$ ipython --no-banner

In [1]: import numpy as np

In [2]: np.set_printoptions(suppress=True, linewidth=140)

In [3]: def rnd(a):
   ...:     return np.round(a, 2) + 0
   ...: 

In [4]: W0 = np.load("data.npy")

In [5]: print(rnd(W0))
[[ 0.58  0.71  0.01  0.4 ]
 [-0.14  0.56  0.16 -0.8 ]
 [ 0.36 -0.26  0.89 -0.07]
 [ 0.72 -0.33 -0.42 -0.44]]

In [6]: M2 = np.array([[0, -3], [2, 3]])

In [7]: Z = np.kron(M2, W0)

In [8]: print(np.linalg.matrix_rank(Z))
8

In [9]: print(rnd(np.linalg.norm(Z, 2)), rnd(np.linalg.norm(M2, 2) * np.linalg.norm(W0, 2)))
4.5 4.5

In [10]: rng = np.random.default_rng(23)

In [11]: labels = rng.permutation(4)

In [12]: print(labels)
[2 3 1 0]

In [13]: M2 = W0[labels][:, labels]

In [14]: print(rnd(np.linalg.det(M2)), rnd(np.linalg.det(W0[labels])))
-1.0 1.0

In [15]: print(rnd(np.diag(M2)))
[ 0.89 -0.44  0.56  0.58]

In [16]: print(np.allclose(M2, W0))
False

In [17]: M = np.loadtxt("m.csv", delimiter=",")

In [18]: print(M)
[[13.34  5.39  0.  ]
 [ 2.43  1.17  0.11]
 [ 7.9   3.07 -0.23]
 [-1.4  -0.6   0.03]
 [-3.95 -1.62  0.11]
 [ 6.55  2.63  0.05]
 [-2.17 -0.78  0.  ]
 [ 6.31  2.57 -0.05]
 [ 5.63  2.53 -0.08]
 [-1.84 -0.58  0.01]
 [-7.68 -3.04  0.01]
 [-4.44 -1.7  -0.06]
 [ 6.41  2.42  0.06]
 [-1.47 -0.68 -0.05]
 [ 8.26  3.34  0.02]
 [ 5.97  2.45  0.07]
 [ 4.22  1.71  0.  ]
 [-6.39 -2.6   0.13]
 [-1.31 -0.44  0.11]
 [ 4.17  1.81 -0.06]
 [ 2.99  1.13 -0.05]
 [-0.01  0.15  0.04]
 [-1.3  -0.51  0.03]
 [-6.63 -2.7  -0.18]]

In [19]: Z = M[[13, 0]].astype(float)

In [20]: for _ in range(7):
    ...:     labels = np.linalg.norm(M[:, None] - Z, axis=-1).argmin(axis=1)
    ...:     Z = np.array([M[labels == j].mean(axis=0) for j in range(2)])
    ...: 

In [21]: print(labels)
[1 1 1 0 0 1 0 1 1 0 0 0 1 0 1 1 1 0 0 1 1 0 0 0]

In [22]: print(np.abs(Z[1] - Z[0]).argmax())
0

In [23]: print(rnd(Z))
[[-3.22 -1.26  0.02]
 [ 6.18  2.52 -0.01]]

In [24]: K = np.loadtxt("sample13.csv", delimiter=",")

In [25]: print(K)
[[ 1.  2.  2.  1.  2.  2.]
 [ 3.  6.  6.  3.  6.  6.]
 [-1. -2. -2. -1. -2. -2.]
 [ 1.  2.  2.  1.  2.  2.]
 [-3. -6. -6. -3. -6. -6.]]

In [26]: vec = np.array([-3, 3, 2, 2, 0, 0])

In [27]: print(K @ np.eye(6)[1])
[ 2.  6. -2.  2. -6.]

In [28]: print((K @ vec).argmax())
1

In [29]: print((K * vec).sum(axis=1))
[  9.  27.  -9.   9. -27.]

In [30]: r = np.linalg.matrix_rank(K)

In [31]: print(r)
1

In [32]: null = np.linalg.svd(K)[2][r:].T

In [33]: print(null.shape)
(6, 5)

In [34]: print([int(np.linalg.matrix_rank(K[:, :j + 1])) for j in range(6)])
[1, 1, 1, 1, 1, 1]

In [35]: print(rnd(null @ null.T))
[[ 0.94 -0.11 -0.11 -0.06 -0.11 -0.11]
 [-0.11  0.78 -0.22 -0.11 -0.22 -0.22]
 [-0.11 -0.22  0.78 -0.11 -0.22 -0.22]
 [-0.06 -0.11 -0.11  0.94 -0.11 -0.11]
 [-0.11 -0.22 -0.22 -0.11  0.78 -0.22]
 [-0.11 -0.22 -0.22 -0.11 -0.22  0.78]]

In [36]: C2 = K.T @ K

In [37]: print(np.allclose(C2, C2.T))
True

In [38]: print(np.linalg.matrix_rank(C2))
1

In [39]: print(rnd(np.linalg.eigvalsh(C2)[::-1]))
[378.   0.   0.   0.   0.   0.]

In [40]: print(np.trace(C2), (K ** 2).sum())
378.0 378.0

In [41]: A = np.load("arr.npy")

In [42]: print(A)
[[ -4  -2   2   0   2   2   2]
 [ -4  -2   2   0   2   2   2]
 [-14  -7   7   0   7   7   7]
 [ -6  -3   3   0   3   3   3]]

In [43]: print(rnd(np.linalg.norm(A, 2) / np.linalg.norm(A)))
1.0

In [44]: print(np.argsort(-np.linalg.norm(A, axis=0).round(6), kind="stable")[:3])
[0 1 2]

In [45]: vec = np.array([-1, -5, -5, 4, 0, 4, -5])

In [46]: h1 = np.maximum(A @ vec, 0)

In [47]: print(np.flatnonzero(h1 > 1e-9))
[0 1 2 3]

In [48]: print(np.maximum(A @ (3 * vec), 0))
[ 6  6 21  9]

In [49]: print(rnd(np.tanh(A @ vec)))
[0.96 0.96 1.   1.  ]

In [50]: feats = np.array([[-0.4, -0.5, -0.4, -2.0, -0.4, -0.2, -0.8, -1.2],
    ...:     [-0.9, -0.5, -0.4, 0.0, 0.1, 0.2, 1.8, 1.5],
    ...:     [0.2, 0.8, -0.1, -0.7, 0.5, 0.4, 0.2, 0.5],
    ...:     [1.2, 2.2, 2.5, -0.4, 0.2, -0.4, -0.5, -0.1],
    ...:     [-0.1, -0.5, 1.5, -0.1, -0.9, -0.3, 0.8, -0.8],
    ...:     [0.8, -1.0, 0.2, 0.7, 0.6, 0.6, 0.4, 0.8]])

In [51]: print(feats)
[[-0.4 -0.5 -0.4 -2.  -0.4 -0.2 -0.8 -1.2]
 [-0.9 -0.5 -0.4  0.   0.1  0.2  1.8  1.5]
 [ 0.2  0.8 -0.1 -0.7  0.5  0.4  0.2  0.5]
 [ 1.2  2.2  2.5 -0.4  0.2 -0.4 -0.5 -0.1]
 [-0.1 -0.5  1.5 -0.1 -0.9 -0.3  0.8 -0.8]
 [ 0.8 -1.   0.2  0.7  0.6  0.6  0.4  0.8]]

In [52]: vec = np.array([8, 7, -9, 8, -3, 1, 2, 6])

In [53]: h1 = np.maximum(feats @ vec, 0)

In [54]: print(np.flatnonzero(h1 > 1e-9))
[1 2 5]

In [55]: print(rnd(np.tanh(feats @ vec)))
[-1.  1.  1. -1. -1.  1.]

In [56]: print(rnd(h1))
[0.  5.4 4.8 0.  0.  7.6]
